% ipython --no-banner

In [1]: import numpy as np

In [2]: import numpy.linalg as la

In [3]: np.set_printoptions(precision=4, suppress=True, linewidth=120)

In [4]: rd = lambda a: np.round(a, 4) + 0

In [5]: X = np.load("m.npy")

In [6]: X
Out[6]: 
array([[1, 0, 0, 0, 0],
       [0, 0, 0, 0, 1],
       [0, 1, 0, 0, 0],
       [0, 0, 1, 0, 0],
       [0, 0, 0, 1, 0]])

In [7]: (X + X.T) / 2
Out[7]: 
array([[1. , 0. , 0. , 0. , 0. ],
       [0. , 0. , 0.5, 0. , 0.5],
       [0. , 0.5, 0. , 0.5, 0. ],
       [0. , 0. , 0.5, 0. , 0.5],
       [0. , 0.5, 0. , 0.5, 0. ]])

In [8]: np.trace(X)
Out[8]: np.int64(1)

In [9]: np.allclose(X @ X.T, X.T @ X)
Out[9]: True

In [10]: rd(la.det(X))
Out[10]: np.float64(-1.0)

In [11]: rd(np.abs(la.eigvals(X)).max())
Out[11]: np.float64(1.0)

In [12]: B = la.inv(X)

In [13]: (np.abs(B) > 1e-9).astype(int)
Out[13]: 
array([[1, 0, 0, 0, 0],
       [0, 0, 1, 0, 0],
       [0, 0, 0, 1, 0],
       [0, 0, 0, 0, 1],
       [0, 1, 0, 0, 0]])

In [14]: np.allclose(B, X.T)
Out[14]: True

In [15]: rd(la.slogdet(X)[0])
Out[15]: np.float64(-1.0)

In [16]: rd(la.cond(X))
Out[16]: np.float64(1.0)

In [17]: np.kron(np.eye(2, dtype=int), X)
Out[17]: 
array([[1, 0, 0, 0, 0, 0, 0, 0, 0, 0],
       [0, 0, 0, 0, 1, 0, 0, 0, 0, 0],
       [0, 1, 0, 0, 0, 0, 0, 0, 0, 0],
       [0, 0, 1, 0, 0, 0, 0, 0, 0, 0],
       [0, 0, 0, 1, 0, 0, 0, 0, 0, 0],
       [0, 0, 0, 0, 0, 1, 0, 0, 0, 0],
       [0, 0, 0, 0, 0, 0, 0, 0, 0, 1],
       [0, 0, 0, 0, 0, 0, 1, 0, 0, 0],
       [0, 0, 0, 0, 0, 0, 0, 1, 0, 0],
       [0, 0, 0, 0, 0, 0, 0, 0, 1, 0]])

In [18]: rd(np.poly(X))
Out[18]: array([ 1., -1.,  0.,  0., -1.,  1.])

In [19]: rd(la.det(2 * X)), rd(la.det(X))
Out[19]: (np.float64(-32.0), np.float64(-1.0))

In [20]: rd(la.eigvals(X))
Out[20]: array([-1.+0.j,  0.+1.j,  0.-1.j,  1.+0.j,  1.+0.j])

In [21]: np.einsum("ii->", X)
Out[21]: np.int64(1)

In [22]: rd(la.eigvals(X).sum().real)
Out[22]: np.float64(1.0)

In [23]: w1 = np.array([[2, 3, 1, 1, 3, 3],
    ...:     [0, 0, -3, 1, 1, -2],
    ...:     [-2, -2, -3, -2, 2, 0],
    ...:     [1, 1, 0, -3, 0, 3],
    ...:     [3, -3, -3, 0, -2, 3]])

In [24]: coef = np.array([-2, -1, -2, 0, -1, -2])

In [25]: hid = np.maximum(X @ w1 + coef, 0)

In [26]: (hid > 0).mean(axis=0)
Out[26]: array([0.2, 0.2, 0. , 0.4, 0.4, 0.6])

In [27]: la.matrix_rank(hid)
Out[27]: np.int64(5)

In [28]: W2 = np.array([[-6, -1, -1],
    ...:     [-4, -6, 6],
    ...:     [-9, -6, 7],
    ...:     [5, -7, 5],
    ...:     [-1, -5, -3],
    ...:     [-9, 1, -9]])

In [29]: w1 @ W2
Out[29]: 
array([[-58, -45,  -8],
       [ 49,   4,  -1],
       [ 35,  36, -47],
       [-52,  17, -37],
       [ -4,  46, -63]])

In [30]: hid @ W2
Out[30]: 
array([[-14, -28,   2],
       [-15,   0, -10],
       [  5,  -7,   5],
       [ -1,  -5,  -3],
       [ -9,   1,  -9]])

In [31]: K = np.load("sample4.npy")

In [32]: K
Out[32]: 
array([[ 37.868 ,  10.256 , -18.8037],
       [ 17.9078,  16.6238,  27.9096],
       [ 16.4821,  17.6722,  29.5727],
       [ 38.9963,  13.3614, -16.9803],
       [ 18.5622,  18.4473,  27.077 ],
       [ 16.6206,  18.3187,  27.5325],
       [ 16.0882,  17.5217,  27.07  ],
       [ 37.8166,  12.0407, -15.8632],
       [ 16.7792,  18.3621,  28.6578],
       [ 17.2318,  17.5741,  28.217 ],
       [ 36.9073,  11.4684, -20.1496],
       [ 17.969 ,  15.4356,  27.3965],
       [ 37.069 ,  11.0614, -17.5431]])

In [33]: left, sig, VT = la.svd(K, full_matrices=False)

In [34]: rd(VT @ VT.T)
Out[34]: 
array([[1., 0., 0.],
       [0., 1., 0.],
       [0., 0., 1.]])

In [35]: np.abs(left[:, 0]).round(6).argmax()
Out[35]: np.int64(4)

In [36]: np.allclose(left * sig @ VT, K)
Out[36]: True

In [37]: left.shape, sig.shape, VT.shape
Out[37]: ((13, 3), (3,), (3, 3))

In [38]: rd(np.abs(VT[0]))
Out[38]: array([0.784 , 0.4943, 0.3756])

In [39]: rd(sig)
Out[39]: array([112.3588,  88.6084,   3.1072])
